$ python -q
>>> import numpy as np
>>> np.set_printoptions(precision=2, suppress=True, linewidth=140)
>>> M = np.diag(20 * np.array([1, 2, 3, 4, 3, 5])) + np.array([[2, 3, 1, 1, 0, 1],
...     [1, 0, 3, 1, 0, 0],
...     [1, 1, 0, 3, 1, 0],
...     [2, 0, 2, 0, 2, 3],
...     [1, 0, 1, 2, 0, 0],
...     [2, 2, 3, 0, 3, 3]])
>>> M
array([[ 22,   3,   1,   1,   0,   1],
       [  1,  40,   3,   1,   0,   0],
       [  1,   1,  60,   3,   1,   0],
       [  2,   0,   2,  80,   2,   3],
       [  1,   0,   1,   2,  60,   0],
       [  2,   2,   3,   0,   3, 103]])
>>> t3 = np.stack([M, 5 * M, M[::-1]])
>>> np.einsum("bij,cij->bc", t3, t3)
array([[ 26381, 131905,   1052],
       [131905, 659525,   5260],
       [  1052,   5260,  26381]])
>>> t3.sum(axis=0)
array([[134,  20,   9,   6,   3, 109],
       [  7, 240,  19,   8,  60,   0],
       [  8,   6, 362,  98,   8,   3],
       [ 13,   1,  72, 483,  13,  18],
       [  7,  40,   9,  13, 360,   0],
       [ 34,  15,  19,   1,  18, 619]])
>>> m1 = np.load("sample8.npy")
>>> m1
array([[0, 1, 1, 0, 2, 1],
       [1, 0, 1, 1, 0, 2],
       [2, 1, 0, 1, 1, 0],
       [0, 2, 1, 0, 1, 1],
       [1, 0, 2, 1, 0, 1],
       [1, 1, 0, 2, 1, 0]])
>>> r0 = np.array([0, 2, 5, 2, 2, 3])
>>> B = m1 + np.outer(r0, np.eye(6)[5])
>>> np.linalg.matrix_rank(np.linalg.inv(B) - np.linalg.inv(m1), tol=1e-8)
np.int64(1)
>>> round(float(np.abs(np.linalg.eigvals(m1)).max()), 2)
5.0
>>> np.trace(m1)
np.int64(0)
>>> np.allclose(m1, m1.T)
False
>>> np.sort(np.abs(np.linalg.eigvals(m1)))
array([1.  , 1.  , 1.  , 2.65, 2.65, 5.  ])
>>> m1 @ m1
array([[6, 2, 5, 6, 2, 4],
       [4, 6, 2, 5, 6, 2],
       [2, 4, 6, 2, 5, 6],
       [6, 2, 4, 6, 2, 5],
       [5, 6, 2, 4, 6, 2],
       [2, 5, 6, 2, 4, 6]])
>>> np.linalg.matrix_power(m1, 2)
array([[6, 2, 5, 6, 2, 4],
       [4, 6, 2, 5, 6, 2],
       [2, 4, 6, 2, 5, 6],
       [6, 2, 4, 6, 2, 5],
       [5, 6, 2, 4, 6, 2],
       [2, 5, 6, 2, 4, 6]])
>>> np.fft.fft(m1[0])
array([ 5. +0.j  , -0.5+0.87j, -2.5-0.87j,  1. +0.j  , -2.5+0.87j, -0.5-0.87j])
>>> np.sort(np.abs(np.fft.fft(m1[0]))), np.sort(np.linalg.svd(m1, compute_uv=False))
(array([1.  , 1.  , 1.  , 2.65, 2.65, 5.  ]), array([1.  , 1.  , 1.  , 2.65, 2.65, 5.  ]))
>>> np.allclose(m1 @ m1.T, m1.T @ m1)
True
>>> m1 @ (-1.0) ** np.arange(6)
array([ 1., -1.,  1., -1.,  1., -1.])
>>> arr = np.loadtxt("x.csv", delimiter=",")
>>> arr
array([[ 3.,  2., -3.,  2.,  3.,  2.,  0., -2., -1.],
       [ 2.,  3.,  2., -3.,  2.,  3.,  2.,  0., -2.],
       [-3.,  2.,  3.,  2., -3.,  2.,  3.,  2.,  0.],
       [ 2., -3.,  2.,  3.,  2., -3.,  2.,  3.,  2.],
       [ 3.,  2., -3.,  2.,  3.,  2., -3.,  2.,  3.],
       [ 2.,  3.,  2., -3.,  2.,  3.,  2., -3.,  2.],
       [ 0.,  2.,  3.,  2., -3.,  2.,  3.,  2., -3.],
       [-2.,  0.,  2.,  3.,  2., -3.,  2.,  3.,  2.],
       [-1., -2.,  0.,  2.,  3.,  2., -3.,  2.,  3.]])
>>> arr @ arr
array([[ 44.,  14., -19.,  -8.,  32.,  16.,  -7., -14.,   3.],
       [ 14.,  47.,   6., -15.,   0.,  39.,  18., -14., -14.],
       [-19.,   6.,  52.,   0., -20.,   0.,  43.,  18.,  -7.],
       [ -8., -15.,   0.,  56.,   6., -16.,   0.,  39.,  16.],
       [ 32.,   0., -20.,   6.,  61.,   6., -20.,   0.,  32.],
       [ 16.,  39.,   0., -16.,   6.,  56.,   0., -15.,  -8.],
       [ -7.,  18.,  43.,   0., -20.,   0.,  52.,   6., -19.],
       [-14., -14.,  18.,  39.,   0., -15.,   6.,  47.,  14.],
       [  3., -14.,  -7.,  16.,  32.,  -8., -19.,  14.,  44.]])
>>> np.allclose(arr, arr.T)
True
>>> np.allclose(arr @ arr.T, arr.T @ arr)
True
